$ python3 -q
>>> import numpy as np
>>> np.set_printoptions(precision=3, suppress=True, linewidth=120, legacy="1.25")
>>> def tidy(a):
...     return np.round(a, 3) + 0
... 
>>> X = np.loadtxt("data.csv", delimiter=",")
>>> X
array([[-2.,  1.,  0.],
       [ 0., -2.,  1.],
       [ 0.,  0., -2.]])
>>> # triangular: eigenvalues sit on the diagonal
>>> evals, evecs = np.linalg.eig(X)
>>> tidy(np.sort(np.linalg.eigvals(np.linalg.inv(X))))
array([-0.5, -0.5, -0.5])
>>> Y = X[0, 0] * X[1:] - np.outer(X[1:, 0], X[0])
>>> Y
array([[ 0.,  4., -2.],
       [ 0., -0.,  4.]])
>>> np.flatnonzero(~Y.round(6).any(axis=1))
array([], dtype=int64)
>>> X[:, 0] / X[0, 0]
array([ 1., -0., -0.])
>>> r0 = np.array([-1, 2, -1])
>>> Y = X + np.outer(r0, np.eye(3)[0])
>>> Y
array([[-3.,  1.,  0.],
       [ 2., -2.,  1.],
       [-1.,  0., -2.]])
>>> tidy(np.linalg.det(Y) / np.linalg.det(X)), tidy(1 + np.linalg.solve(X, r0)[0])
(1.125, 1.125)
>>> np.linalg.matrix_rank(Y - X)
1
>>> rng = np.random.default_rng(52802)
>>> z = rng.permutation(3)
>>> Y = X[:, z] * rng.choice([-1, 1], 3)
>>> Y
array([[ 1.,  2., -0.],
       [-2., -0., -1.],
       [ 0., -0.,  2.]])
>>> left, _, VT = np.linalg.svd(X.T @ Y)
>>> tidy(np.linalg.lstsq(X, Y)[0])
array([[ 0., -1.,  0.],
       [ 1.,  0.,  0.],
       [ 0.,  0., -1.]])
>>> tidy(left @ VT)
array([[ 0., -1.,  0.],
       [ 1.,  0.,  0.],
       [ 0.,  0., -1.]])
>>> J = np.loadtxt("mat.csv", delimiter=",")
>>> tidy(J)
array([[ 0.962, -0.269, -0.038, -0.038],
       [-0.269, -0.885, -0.269, -0.269],
       [-0.038, -0.269,  0.962, -0.038],
       [-0.038, -0.269, -0.038,  0.962]])
>>> evals, evecs = np.linalg.eigh(J)
>>> vec = np.array([9, 3, 9, 0])
>>> tidy(vec @ J @ vec / (vec @ vec)), tidy(evals[0]), evals[-1]
(0.658, -1.0, 1.0)
>>> vec @ J @ vec
112.5
>>> tidy(evecs * np.maximum(evals, 0) @ evecs.T)
array([[ 0.981, -0.135, -0.019, -0.019],
       [-0.135,  0.058, -0.135, -0.135],
       [-0.019, -0.135,  0.981, -0.019],
       [-0.019, -0.135, -0.019,  0.981]])
>>> W0 = np.load("a.npy")
>>> W0
array([[-3,  2,  0,  2,  1, -2,  2,  0, -3,  1],
       [ 1, -3,  2,  0,  2,  1, -2,  2,  0, -3],
       [-3,  1, -3,  2,  0,  2,  1, -2,  2,  0],
       [ 0, -3,  1, -3,  2,  0,  2,  1, -2,  2],
       [ 2,  0, -3,  1, -3,  2,  0,  2,  1, -2],
       [-2,  2,  0, -3,  1, -3,  2,  0,  2,  1],
       [ 1, -2,  2,  0, -3,  1, -3,  2,  0,  2],
       [ 2,  1, -2,  2,  0, -3,  1, -3,  2,  0],
       [ 0,  2,  1, -2,  2,  0, -3,  1, -3,  2],
       [ 2,  0,  2,  1, -2,  2,  0, -3,  1, -3]])
>>> # null space of dimension 1
>>> Y = W0[0, 0] * W0[1:] - np.outer(W0[1:, 0], W0[0])
>>> Y
array([[  0,   7,  -6,  -2,  -7,  -1,   4,  -6,   3,   8],
       [  0,   3,   9,   0,   3, -12,   3,   6, -15,   3],
       [  0,   9,  -3,   9,  -6,   0,  -6,  -3,   6,  -6],
       [  0,  -4,   9,  -7,   7,  -2,  -4,  -6,   3,   4],
       [  0,  -2,   0,  13,  -1,   5,  -2,   0, -12,  -1],
       [  0,   4,  -6,  -2,   8,  -1,   7,  -6,   3,  -7],
       [  0,  -7,   6, -10,  -2,  13,  -7,   9,   0,  -2],
       [  0,  -6,  -3,   6,  -6,   0,   9,  -3,   9,  -6],
       [  0,  -4,  -6,  -7,   4,  -2,  -4,   9,   3,   7]])
>>> tidy(W0[:, 0] / W0[0, 0])
array([ 1.   , -0.333,  1.   ,  0.   , -0.667,  0.667, -0.333, -0.667,  0.   , -0.667])
>>> np.flatnonzero(~Y.round(6).any(axis=1))
array([], dtype=int64)
